In [1]: import numpy as np

In [2]: np.set_printoptions(precision=1, suppress=True, linewidth=140)

In [3]: def tidy(a):
   ...:     return np.round(a, 1) + 0
   ...: 

In [4]: rng = np.random.default_rng(72)

In [5]: W0 = np.eye(3, dtype=int)[rng.permutation(3)]

In [6]: W0
Out[6]: 
array([[0, 0, 1],
       [0, 1, 0],
       [1, 0, 0]])

In [7]: def softmax(z):
   ...:     e = np.exp(z - z.max(axis=-1, keepdims=True))
   ...:     return e / e.sum(axis=-1, keepdims=True)
   ...: 

In [8]: tidy(softmax(10 * W0[0]))
Out[8]: array([0., 0., 1.])

In [9]: S = W0 @ W0.T / np.sqrt(3)

In [10]: tidy(softmax(S)[0] @ W0)
Out[10]: array([0.3, 0.3, 0.5])

In [11]: softmax(S).round(6).argmax(axis=1)
Out[11]: array([0, 1, 2])

In [12]: Q, vecs = np.linalg.qr(W0[:, :2])[0], np.linalg.qr(W0[:, 2:])[0]

In [13]: sigma = np.linalg.svd(Q.T @ vecs, compute_uv=False)

In [14]: np.degrees(np.arccos(sigma.clip(0, 1)))
Out[14]: array([90.])

In [15]: W0.sum(axis=1)
Out[15]: array([1, 1, 1])

In [16]: np.diff(W0, axis=0)
Out[16]: 
array([[ 0,  1, -1],
       [ 1, -1,  0]])

In [17]: np.linalg.matrix_rank(W0)
Out[17]: np.int64(3)

In [18]: np.unravel_index(np.abs(W0).argmax(), W0.shape)
Out[18]: (np.int64(0), np.int64(2))

In [19]: tidy(np.linalg.svd(W0, compute_uv=False))
Out[19]: array([1., 1., 1.])

In [20]: tidy(np.linalg.norm(W0))
Out[20]: np.float64(1.7)

In [21]: W0.sum(axis=0)
Out[21]: array([1, 1, 1])

In [22]: W0 - W0[0]
Out[22]: 
array([[ 0,  0,  0],
       [ 0,  1, -1],
       [ 1,  0, -1]])

In [23]: W0.shape
Out[23]: (3, 3)

In [24]: np.abs(W0).max()
Out[24]: np.int64(1)

In [25]: B = np.linalg.inv(W0)

In [26]: B
Out[26]: 
array([[0., 0., 1.],
       [0., 1., 0.],
       [1., 0., 0.]])

In [27]: tidy(np.linalg.inv(B))
Out[27]: 
array([[0., 0., 1.],
       [0., 1., 0.],
       [1., 0., 0.]])

In [28]: tidy(np.linalg.slogdet(W0)[0])
Out[28]: np.float64(-1.0)

In [29]: (np.abs(B) > 1e-9).astype(int)
Out[29]: 
array([[0, 0, 1],
       [0, 1, 0],
       [1, 0, 0]])

In [30]: E = np.diag(np.array([8, 3, 8, 6]))

In [31]: E
Out[31]: 
array([[8, 0, 0, 0],
       [0, 3, 0, 0],
       [0, 0, 8, 0],
       [0, 0, 0, 6]])

In [32]: E @ E.T
Out[32]: 
array([[64,  0,  0,  0],
       [ 0,  9,  0,  0],
       [ 0,  0, 64,  0],
       [ 0,  0,  0, 36]])

In [33]: tidy(np.linalg.svd(E, compute_uv=False))
Out[33]: array([8., 8., 6., 3.])

In [34]: tidy(np.linalg.norm(E, axis=0))
Out[34]: array([8., 3., 8., 6.])

In [35]: np.einsum("ij,ji->", E, E)
Out[35]: np.int64(173)

In [36]: tidy(np.linalg.det(E[::-1]))
Out[36]: np.float64(1152.0)

In [37]: tidy(np.linalg.det(E.T))
Out[37]: np.float64(1152.0)

In [38]: tidy(np.linalg.eigvals(E))
Out[38]: array([8., 3., 8., 6.])

In [39]: A = np.tril(np.array([[-2, -2, 2, -3], [-1, 2, -3, -3], [3, 0, -1, 1], [2, 0, 0, -1]]), -1) + np.eye(4, dtype=int)

In [40]: A
Out[40]: 
array([[ 1,  0,  0,  0],
       [-1,  1,  0,  0],
       [ 3,  0,  1,  0],
       [ 2,  0,  0,  1]])

In [41]: # triangular

In [42]: np.prod(np.diag(A)), tidy(np.linalg.det(A))
Out[42]: (np.int64(1), np.float64(1.0))

In [43]: tidy(np.sort(np.linalg.eigvals(A)))
Out[43]: array([1., 1., 1., 1.])

In [44]: np.linalg.matrix_power(A - np.diag(np.diag(A)), 4)
Out[44]: 
array([[0, 0, 0, 0],
       [0, 0, 0, 0],
       [0, 0, 0, 0],
       [0, 0, 0, 0]])

In [45]: [int(np.linalg.matrix_rank(np.linalg.matrix_power(A, p))) for p in range(1, 5)]
Out[45]: [4, 4, 4, 4]

In [46]: Q, R = np.linalg.qr(A)

In [47]: np.allclose(R.T @ R, A.T @ A)
Out[47]: True

In [48]: tidy(Q @ R)
Out[48]: 
array([[ 1.,  0.,  0.,  0.],
       [-1.,  1.,  0.,  0.],
       [ 3.,  0.,  1.,  0.],
       [ 2.,  0.,  0.,  1.]])

In [49]: tidy(abs(R[0, 0])), tidy(np.linalg.norm(A[:, 0]))
Out[49]: (np.float64(3.9), np.float64(3.9))

In [50]: Q.shape, R.shape
Out[50]: ((4, 4), (4, 4))

In [51]: tidy(Q)
Out[51]: 
array([[-0.3, -0.1,  0.4, -0.9],
       [ 0.3, -1. ,  0. ,  0. ],
       [-0.8, -0.2, -0.6,  0. ],
       [-0.5, -0.1,  0.7,  0.4]])

In [52]: B = np.array([[1, 1], [1, -1]])

In [53]: arr = np.kron(B, np.kron(B, B))[rng.permutation(8)][:3]

In [54]: arr
Out[54]: 
array([[ 1, -1, -1,  1, -1,  1,  1, -1],
       [ 1,  1, -1, -1, -1, -1,  1,  1],
       [ 1, -1,  1, -1, -1,  1, -1,  1]])

In [55]: theta = np.radians(15)

In [56]: R = np.eye(8)

In [57]: R[2, 2] = R[4, 4] = np.cos(theta)

In [58]: R[2, 4], R[4, 2] = -np.sin(theta), np.sin(theta)

In [59]: tidy(R)
Out[59]: 
array([[ 1. ,  0. ,  0. ,  0. ,  0. ,  0. ,  0. ,  0. ],
       [ 0. ,  1. ,  0. ,  0. ,  0. ,  0. ,  0. ,  0. ],
       [ 0. ,  0. ,  1. ,  0. , -0.3,  0. ,  0. ,  0. ],
       [ 0. ,  0. ,  0. ,  1. ,  0. ,  0. ,  0. ,  0. ],
       [ 0. ,  0. ,  0.3,  0. ,  1. ,  0. ,  0. ,  0. ],
       [ 0. ,  0. ,  0. ,  0. ,  0. ,  1. ,  0. ,  0. ],
       [ 0. ,  0. ,  0. ,  0. ,  0. ,  0. ,  1. ,  0. ],
       [ 0. ,  0. ,  0. ,  0. ,  0. ,  0. ,  0. ,  1. ]])

In [60]: B = arr @ R.T

In [61]: np.allclose(np.linalg.norm(arr, axis=1), np.linalg.norm(B, axis=1))
Out[61]: True

In [62]: tidy(np.abs(B - arr).max(axis=0))
Out[62]: array([0. , 0. , 0.3, 0. , 0.3, 0. , 0. , 0. ])

In [63]: tidy(np.linalg.det(R)), tidy(np.trace(R))
Out[63]: (np.float64(1.0), np.float64(7.9))

In [64]: tidy(np.linalg.svd(arr, compute_uv=False)), tidy(np.linalg.svd(B, compute_uv=False))
Out[64]: (array([2.8, 2.8, 2.8]), array([2.8, 2.8, 2.8]))

In [65]: np.allclose(arr @ arr.T, B @ B.T)
Out[65]: True
